>>> import numpy as np
>>> np.set_printoptions(precision=2, suppress=True, linewidth=160, legacy="1.25")
>>> tidy = lambda a: np.round(a, 2) + 0
>>> J = np.loadtxt("mat.csv", delimiter=",")
>>> print(J)
[[ -2.52   0.23  11.84]
 [ -1.48   0.34  14.81]
 [ -1.95  -0.32 -17.22]
 [ -0.84   0.45   6.57]
 [  0.52  -1.18  -2.33]
 [  0.76   1.26  -0.57]
 [  2.88   0.56  -8.27]
 [  1.01  -0.04  -7.69]
 [ -1.59   0.59 -18.18]
 [ -2.16   0.27 -19.22]
 [ -0.99   0.17 -10.98]
 [ -4.47   0.5   24.87]
 [ -4.71   0.39  -1.89]
 [  0.18   0.07   3.18]
 [  1.52  -0.01 -10.27]
 [ -2.85  -0.13  13.74]
 [  0.95   0.03  15.14]
 [ -1.18   0.14   6.3 ]
 [ -2.52  -0.04   9.01]
 [ -0.34  -0.81  -9.29]
 [ -0.66   0.06  -1.15]
 [ -1.29  -0.6   -3.04]
 [  0.83   0.02   2.05]
 [ -3.55  -0.39  -3.8 ]
 [ -1.09   0.17  11.86]
 [ -1.8   -0.48  10.09]]
>>> # column 2 is much longer than the rest
>>> B = np.array([[0, 1], [0, 1], [1, 2]])
>>> print(np.vstack([J, B.T]).shape)
(28, 3)
>>> print(np.linalg.matrix_rank(J @ B))
2
>>> print(tidy(np.einsum("ij->j", J)))
[-27.34   1.25  15.56]
>>> G = np.cov(J, rowvar=False)
>>> print(np.argwhere(np.triu(np.abs(np.corrcoef(J.T)) > 0.8, 1)))
[]
>>> print(tidy(np.corrcoef(J[:, 2], J[:, 1])[0, 1]))
0.1
>>> print(tidy(np.polyfit(J[:, 2], J[:, 1], 1)))
[0.   0.05]
>>> print(tidy(np.corrcoef(J.T)))
[[ 1.    0.   -0.27]
 [ 0.    1.    0.1 ]
 [-0.27  0.1   1.  ]]
>>> print(tidy(np.median(J, axis=0)))
[-1.14  0.06 -0.86]
